% ipython --no-banner

In [1]: import numpy as np

In [2]: import numpy.linalg as la

In [3]: np.set_printoptions(precision=3, suppress=True, linewidth=100, legacy="1.25")

In [4]: arr = np.load("test15.npy")

In [5]: arr
Out[5]: 
array([[ 0, -3, -3,  2,  4,  6],
       [ 0,  0,  0, -6, -9, -5],
       [ 0,  0,  0, -8, -3, -7],
       [ 0,  0,  0,  0, -6,  8],
       [ 0,  0,  0,  0,  0, -9],
       [ 0,  0,  0,  0,  0,  0]])

In [6]: la.cond(arr) > 100
Out[6]: True

In [7]: np.argsort(-la.norm(arr, axis=0).round(6), kind="stable")[:3]
Out[7]: array([5, 4, 3])

In [8]: la.matrix_rank(arr, rtol=0.1)
Out[8]: 4

In [9]: rng = np.random.default_rng(272)

In [10]: z = rng.permutation(6)

In [11]: print(z)
[0 5 2 3 1 4]

In [12]: B = arr[z][:, z]

In [13]: np.allclose(B, arr)
Out[13]: False

In [14]: np.round(la.det(B), 3), round(la.det(arr[z]), 3)
Out[14]: (0.0, 0.0)

In [15]: print(np.sort(np.abs(la.eigvals(B))))
[0. 0. 0. 0. 0. 0.]

In [16]: np.trace(B)
Out[16]: 0

In [17]: U, s, vt = la.svd(arr)

In [18]: evecs = vt[:(s > 1e-8).sum()]

In [19]: vec = arr[4] + -1 * arr[2] + rng.integers(2) * np.eye(6)[3]

In [20]: vec
Out[20]: array([ 0.,  0.,  0.,  9.,  3., -2.])

In [21]: la.matrix_rank(np.vstack([arr, vec]))
Out[21]: 4

In [22]: np.round(la.norm(vec - evecs.T @ evecs @ vec), 3)
Out[22]: 0.0

In [23]: np.diag(evecs.T @ evecs)
Out[23]: array([0. , 0.5, 0.5, 1. , 1. , 1. ])

In [24]: np.allclose(evecs.T @ evecs @ vec, vec)
Out[24]: True
